In [1]: import numpy as np

In [2]: np.set_printoptions(suppress=True, linewidth=160)

In [3]: def rnd(a):
   ...:     return np.round(a, 3) + 0
   ...: 

In [4]: u = np.array([2, 3]) + 0.5

In [5]: E = np.eye(2) - 2 * np.outer(u, u) / (u @ u)

In [6]: rnd(E)
Out[6]: 
array([[ 0.324, -0.946],
       [-0.946, -0.324]])

In [7]: np.einsum("ii->", E)
Out[7]: np.float64(0.0)

In [8]: np.einsum("ij,ji->", E, E)
Out[8]: np.float64(2.0)

In [9]: rnd(np.linalg.norm(E, axis=0))
Out[9]: array([1., 1.])

In [10]: rnd(E @ E.T)
Out[10]: 
array([[1., 0.],
       [0., 1.]])

In [11]: u, g = E[0], E[1]

In [12]: u @ g
Out[12]: np.float64(0.0)

In [13]: p = (u @ g) / (u @ u) * u

In [14]: p
Out[14]: array([ 0., -0.])

In [15]: rnd(np.outer(u, g))
Out[15]: 
array([[-0.307, -0.105],
       [ 0.895,  0.307]])

In [16]: ev, vecs = np.linalg.eigh(E)

In [17]: rnd(vecs @ np.diag(ev) @ vecs.T)
Out[17]: 
array([[ 0.324, -0.946],
       [-0.946, -0.324]])

In [18]: (ev > 1e-8).sum(), (ev < -1e-8).sum()
Out[18]: (np.int64(1), np.int64(1))

In [19]: rnd(np.linalg.eigvalsh(E + -3 * np.eye(2)))
Out[19]: array([-4., -2.])

In [20]: rnd(np.abs(vecs[:, -1]))
Out[20]: array([0.814, 0.581])

In [21]: data = np.load("run0.npy")

In [22]: data
Out[22]: 
array([[ 1, -1, -1,  1,  1, -1, -1,  1],
       [ 1,  1, -1, -1, -1, -1,  1,  1]])

In [23]: # columns 3 and 4 are equal

In [24]: x = np.array([-5, 4, 9, 2, 8, -3, 8, 3])

In [25]: a = np.maximum(data @ x, 0)

In [26]: np.maximum(data @ x, 0) - np.maximum(-data @ x, 0)
Out[26]: array([-10,  -6])

In [27]: data * (a > 1e-9)[:, None]
Out[27]: 
array([[0, 0, 0, 0, 0, 0, 0, 0],
       [0, 0, 0, 0, 0, 0, 0, 0]])

In [28]: np.flatnonzero(a > 1e-9)
Out[28]: array([], dtype=int64)

In [29]: data.T @ a
Out[29]: array([0, 0, 0, 0, 0, 0, 0, 0])

In [30]: np.abs(data).max()
Out[30]: np.int64(1)

In [31]: data.mean(axis=0)
Out[31]: array([ 1.,  0., -1.,  0.,  0., -1.,  0.,  1.])

In [32]: u = np.array([1, 3])

In [33]: np.convolve(data[0], u)
Out[33]: array([ 1,  2, -4, -2,  4,  2, -4, -2,  3])

In [34]: def softmax(z):
    ...:     e = np.exp(z - z.max(axis=-1, keepdims=True))
    ...:     return e / e.sum(axis=-1, keepdims=True)
    ...: 

In [35]: rnd(softmax(10 * data[0]))
Out[35]: array([0.25, 0.  , 0.  , 0.25, 0.25, 0.  , 0.  , 0.25])

In [36]: scores = data @ data.T / np.sqrt(8)

In [37]: rnd(softmax(scores))
Out[37]: 
array([[0.944, 0.056],
       [0.056, 0.944]])

In [38]: rnd(softmax(scores + np.triu(np.full(scores.shape, -np.inf), 1)))
Out[38]: 
array([[1.   , 0.   ],
       [0.056, 0.944]])

In [39]: rnd(softmax(scores)[0] @ data)
Out[39]: array([ 1.   , -0.888, -1.   ,  0.888,  0.888, -1.   , -0.888,  1.   ])

In [40]: J = np.load("dump.npy")

In [41]: rnd(J)
Out[41]: 
array([[-0.129,  0.586, -0.488, -0.634],
       [-0.707, -0.489, -0.504,  0.079],
       [ 0.386, -0.644, -0.019, -0.66 ],
       [ 0.579, -0.038, -0.712,  0.396]])

In [42]: rnd(np.linalg.norm(J, axis=0))
Out[42]: array([1., 1., 1., 1.])

In [43]: rnd(J[:, 1] @ J[:, 0])
Out[43]: np.float64(0.0)

In [44]: rnd(np.linalg.pinv(J))
Out[44]: 
array([[-0.129, -0.707,  0.386,  0.579],
       [ 0.586, -0.489, -0.644, -0.038],
       [-0.488, -0.504, -0.019, -0.712],
       [-0.634,  0.079, -0.66 ,  0.396]])

In [45]: x = np.array([3, 5, 4, 9])

In [46]: [p for p in range(1, 25) if np.allclose(np.linalg.matrix_power(J, p), np.eye(4))]
Out[46]: []

In [47]: rnd(np.linalg.norm(x)), rnd(np.linalg.norm(J @ x))
Out[47]: (np.float64(11.446), np.float64(11.446))

In [48]: rnd(np.sort(np.abs(np.degrees(np.angle(np.linalg.eigvals(J))))))
Out[48]: array([  0.   ,  96.921,  96.921, 180.   ])

In [49]: rnd(np.linalg.det(J))
Out[49]: np.float64(-1.0)

In [50]: hat = np.triu(np.array([[0, 2, 2, 2], [2, 2, 2, 2], [0, 0, 0, 2], [2, 0, 1, 2]]), 1) + np.eye(4)

In [51]: A2 = hat @ J @ np.linalg.inv(hat)

In [52]: rnd(np.linalg.det(A2))
Out[52]: np.float64(-1.0)

In [53]: rnd(np.poly(A2))
Out[53]: array([ 1.   ,  0.241,  0.   , -0.241, -1.   ])

In [54]: np.linalg.matrix_rank(A2)
Out[54]: np.int64(4)

In [55]: W1 = np.array([[6, 4, 2, 6, 4], [0, 0, 0, 9, 5], [3, 0, 0, 2, 4], [7, 2, 5, 5, 0]])

In [56]: beta = np.array([0, 0, 0, 1, 1])

In [57]: H = np.maximum(J @ W1 + beta, 0)

In [58]: (H > 0).mean(axis=0)
Out[58]: array([0.25, 0.5 , 0.25, 0.5 , 0.5 ])

In [59]: rnd(H)
Out[59]: 
array([[0.   , 0.   , 0.   , 1.36 , 1.463],
       [0.   , 0.   , 0.   , 0.   , 0.   ],
       [0.   , 0.223, 0.   , 0.   , 0.   ],
       [4.107, 3.106, 3.137, 4.682, 0.274]])

In [60]: W2 = np.array([[3, -1], [3, 2], [2, 0], [3, 1], [1, 1]])

In [61]: rnd(H @ W2)
Out[61]: 
array([[ 5.542,  2.823],
       [ 0.   ,  0.   ],
       [ 0.669,  0.446],
       [42.232,  7.061]])

In [62]: (H @ W2).round(6).argmax(axis=1)
Out[62]: array([0, 0, 0, 0])

In [63]: W1 @ W2
Out[63]: 
array([[56, 12],
       [32, 14],
       [19,  3],
       [52,  2]])

In [64]: m1 = np.load("out0.npy")

In [65]: m1
Out[65]: 
array([[ 0,  0, -1, -3],
       [ 0,  0,  1,  0],
       [ 0,  0,  0,  1],
       [ 0,  0,  0,  0]])

In [66]: # triangular

In [67]: hat = np.triu(np.array([[0, 0, 2, 2], [0, 1, 2, 1], [2, 2, 1, 2], [1, 1, 1, 0]]), 1) + np.eye(4)

In [68]: A2 = hat @ m1 @ np.linalg.inv(hat)

In [69]: np.poly(A2)
Out[69]: array([1., 0., 0., 0., 0.])

In [70]: A2
Out[70]: 
array([[ 0.,  0., -1.,  1.],
       [ 0.,  0.,  1.,  0.],
       [ 0.,  0.,  0.,  1.],
       [ 0.,  0.,  0.,  0.]])

In [71]: np.trace(A2), np.trace(m1)
Out[71]: (np.float64(0.0), np.int64(0))

In [72]: rnd(np.sort(np.abs(np.linalg.eigvals(A2))))
Out[72]: array([0., 0., 0., 0.])

In [73]: rnd(np.linalg.det(A2))
Out[73]: np.float64(0.0)

In [74]: rnd(np.abs(np.linalg.eigvals(A2)).max())
Out[74]: np.float64(0.0)

In [75]: (A2 - A2.T) / 2
Out[75]: 
array([[ 0. ,  0. , -0.5,  0.5],
       [ 0. ,  0. ,  0.5,  0. ],
       [ 0.5, -0.5,  0. ,  0.5],
       [-0.5,  0. , -0.5,  0. ]])

In [76]: (A2 + A2.T) / 2
Out[76]: 
array([[ 0. ,  0. , -0.5,  0.5],
       [ 0. ,  0. ,  0.5,  0. ],
       [-0.5,  0.5,  0. ,  0.5],
       [ 0.5,  0. ,  0.5,  0. ]])

In [77]: M = np.loadtxt("block4.csv", delimiter=",")

In [78]: M
Out[78]: 
array([[3., 1., 3., 1.],
       [1., 3., 1., 3.],
       [3., 1., 3., 1.],
       [1., 3., 1., 3.]])

In [79]: # column 2 repeats column 0

In [80]: rnd(np.linalg.norm(M, 2) / np.linalg.norm(M))
Out[80]: np.float64(0.894)

In [81]: np.linalg.matrix_rank(M, rtol=0.1)
Out[81]: np.int64(2)

In [82]: [round(float(x), 3) for x in np.linalg.svd(M, compute_uv=False)[:3]]
Out[82]: [8.0, 4.0, 0.0]

In [83]: A2 = data / np.linalg.norm(data, axis=1, keepdims=True)

In [84]: cov = A2 @ A2.T

In [85]: rnd(np.linalg.norm(A2, axis=1))
Out[85]: array([1., 1.])

In [86]: (cov - 2 * np.eye(2)).round(6).argmax(axis=1)
Out[86]: array([1, 0])

In [87]: u = np.array([3, -3])

In [88]: rnd(np.cross(J[0, :3], J[1, :3]))
Out[88]: array([-0.535,  0.281,  0.477])

In [89]: rnd(np.polyval(u, J[0]))
Out[89]: array([-3.386, -1.242, -4.465, -4.901])

In [90]: F = np.array([[-2, 6, -2, 6], [-2, -2, -2, -2], [-2, 6, -3, 9], [-2, -2, -3, -3]])

In [91]: rnd(np.linalg.eigvals(F).sum().real)
Out[91]: np.float64(-10.0)

In [92]: rnd(np.poly(F))
Out[92]: array([ 1., 10., 92., 80., 64.])

In [93]: np.einsum("ii->", F)
Out[93]: np.int64(-10)

In [94]: np.einsum("ij,ji->", F, F)
Out[94]: np.int64(-84)

In [95]: F.ravel(order="F")
Out[95]: array([-2, -2, -2, -2,  6, -2,  6, -2, -2, -2, -3, -3,  6, -2,  9, -3])

In [96]: F.reshape(2, -1)
Out[96]: 
array([[-2,  6, -2,  6, -2, -2, -2, -2],
       [-2,  6, -3,  9, -2, -2, -3, -3]])

In [97]: blk = F.reshape(4, 2, -1)

In [98]: blk.transpose(1, 0, 2)
Out[98]: 
array([[[-2,  6],
        [-2, -2],
        [-2,  6],
        [-2, -2]],

       [[-2,  6],
        [-2, -2],
        [-3,  9],
        [-3, -3]]])

In [99]: blk.shape
Out[99]: (4, 2, 2)

In [100]: np.einsum("ihd,jhd->hij", blk, blk).shape
Out[100]: (2, 4, 4)

In [101]: blk.sum(axis=1)
Out[101]: 
array([[-4, 12],
       [-4, -4],
       [-5, 15],
       [-5, -5]])

In [102]: np.swapaxes(blk, 1, 2)[3]
Out[102]: 
array([[-2, -3],
       [-2, -3]])

In [103]: rng = np.random.default_rng(273)

In [104]: z = rng.integers(0, 2, 4)

In [105]: feats = np.array([[-1, 0, 2, 2], [-2, -1, -2, 0], [0, 2, 1, 0], [1, -1, -3, 1]]) * (z[:, None] == z)

In [106]: feats
Out[106]: 
array([[-1,  0,  2,  0],
       [-2, -1, -2,  0],
       [ 0,  2,  1,  0],
       [ 0,  0,  0,  1]])

In [107]: # splits into 2 blocks

In [108]: q, Rm = np.linalg.qr(feats)

In [109]: rnd(q @ Rm)
Out[109]: 
array([[-1.,  0.,  2.,  0.],
       [-2., -1., -2.,  0.],
       [ 0.,  2.,  1.,  0.],
       [ 0.,  0.,  0.,  1.]])

In [110]: x = np.array([-1, -3, -1, -2])

In [111]: y = feats @ x

In [112]: y
Out[112]: array([-1,  7, -7, -2])

In [113]: rnd(np.linalg.solve(feats, y))
Out[113]: array([-1., -3., -1., -2.])

In [114]: rnd(np.linalg.solve(feats, y + feats[:, 1]))
Out[114]: array([-1., -2., -1., -2.])

In [115]: rnd(np.linalg.solve(feats, feats[:, 0]))
Out[115]: array([1., 0., 0., 0.])

In [116]: K = np.loadtxt("arr.csv", delimiter=",")

In [117]: K
Out[117]: 
array([[ 1.,  1.,  1.,  1., -1., -1., -1., -1.],
       [ 1.,  1., -1., -1., -1., -1.,  1.,  1.]])

In [118]: K.sum(axis=1)
Out[118]: array([0., 0.])

In [119]: np.unravel_index(np.abs(K).argmax(), K.shape)
Out[119]: (np.int64(0), np.int64(0))

In [120]: rnd(np.linalg.norm(K))
Out[120]: np.float64(4.0)

In [121]: np.abs(K).max()
Out[121]: np.float64(1.0)

In [122]: rnd(np.linalg.svd(K, compute_uv=False))
Out[122]: array([2.828, 2.828])

In [123]: np.linalg.matrix_rank(K)
Out[123]: np.int64(2)

In [124]: rnd(softmax(K[1]))
Out[124]: array([0.22, 0.22, 0.03, 0.03, 0.03, 0.03, 0.22, 0.22])

In [125]: rnd(softmax(K).sum(axis=1))
Out[125]: array([1., 1.])

In [126]: rnd(softmax(10 * K[1]))
Out[126]: array([0.25, 0.25, 0.  , 0.  , 0.  , 0.  , 0.25, 0.25])

In [127]: scores = K @ K.T / np.sqrt(8)

In [128]: softmax(scores).round(6).argmax(axis=1)
Out[128]: array([0, 1])

In [129]: rnd(softmax(scores + np.triu(np.full(scores.shape, -np.inf), 1)))
Out[129]: 
array([[1.   , 0.   ],
       [0.056, 0.944]])

In [130]: rnd(softmax(scores)[1] @ K)
Out[130]: array([ 1.   ,  1.   , -0.888, -0.888, -1.   , -1.   ,  0.888,  0.888])

In [131]: theta = np.radians(120)

In [132]: Rm = np.eye(8)

In [133]: Rm[3, 3] = Rm[1, 1] = np.cos(theta)

In [134]: Rm[3, 1], Rm[1, 3] = -np.sin(theta), np.sin(theta)

In [135]: rnd(Rm)
Out[135]: 
array([[ 1.   ,  0.   ,  0.   ,  0.   ,  0.   ,  0.   ,  0.   ,  0.   ],
       [ 0.   , -0.5  ,  0.   ,  0.866,  0.   ,  0.   ,  0.   ,  0.   ],
       [ 0.   ,  0.   ,  1.   ,  0.   ,  0.   ,  0.   ,  0.   ,  0.   ],
       [ 0.   , -0.866,  0.   , -0.5  ,  0.   ,  0.   ,  0.   ,  0.   ],
       [ 0.   ,  0.   ,  0.   ,  0.   ,  1.   ,  0.   ,  0.   ,  0.   ],
       [ 0.   ,  0.   ,  0.   ,  0.   ,  0.   ,  1.   ,  0.   ,  0.   ],
       [ 0.   ,  0.   ,  0.   ,  0.   ,  0.   ,  0.   ,  1.   ,  0.   ],
       [ 0.   ,  0.   ,  0.   ,  0.   ,  0.   ,  0.   ,  0.   ,  1.   ]])

In [136]: A2 = K @ Rm.T

In [137]: np.allclose(np.linalg.norm(K, axis=1), np.linalg.norm(A2, axis=1))
Out[137]: True

In [138]: rnd(np.abs(A2 - K).max(axis=0))
Out[138]: array([0.   , 2.366, 0.   , 2.366, 0.   , 0.   , 0.   , 0.   ])

In [139]: rnd(np.linalg.svd(K, compute_uv=False)), rnd(np.linalg.svd(A2, compute_uv=False))
Out[139]: (array([2.828, 2.828]), array([2.828, 2.828]))

In [140]: np.allclose(K @ K.T, A2 @ A2.T)
Out[140]: True

In [141]: rnd(np.linalg.det(Rm)), np.trace(Rm)
Out[141]: (np.float64(1.0), np.float64(5.0))

In [142]: blk = np.stack([K, -1 * K, K[::-1]])

In [143]: np.einsum("bij,cij->bc", blk, blk)
Out[143]: 
array([[ 16., -16.,   0.],
       [-16.,  16.,   0.],
       [  0.,   0.,  16.]])

In [144]: (blk @ K.T).shape
Out[144]: (3, 2, 2)

In [145]: rnd(np.linalg.norm(blk, axis=(1, 2)))
Out[145]: array([4., 4., 4.])

In [146]: blk.sum(axis=0)
Out[146]: 
array([[ 1.,  1., -1., -1., -1., -1.,  1.,  1.],
       [ 1.,  1.,  1.,  1., -1., -1., -1., -1.]])

In [147]: A2 = np.array([[1, 3], [0, 0], [3, 0], [2, 5], [1, 5], [2, 5], [4, 0], [4, 0]])

In [148]: np.vstack([K, A2.T]).shape
Out[148]: (4, 8)

In [149]: np.einsum("ij->j", K)
Out[149]: array([ 2.,  2.,  0.,  0., -2., -2.,  0.,  0.])

In [150]: A2.T @ K.T
Out[150]: 
array([[ -5.,   1.],
       [ -2., -12.]])

In [151]: np.linalg.matrix_rank(K @ A2)
Out[151]: np.int64(2)

In [152]: np.linalg.matrix_rank(np.vstack([K, A2.T]))
Out[152]: np.int64(4)

In [153]: np.einsum("ik,kj->ji", K, A2)
Out[153]: 
array([[ -5.,   1.],
       [ -2., -12.]])

In [154]: np.einsum("ik,kj->ij", K, A2)
Out[154]: 
array([[ -5.,  -2.],
       [  1., -12.]])
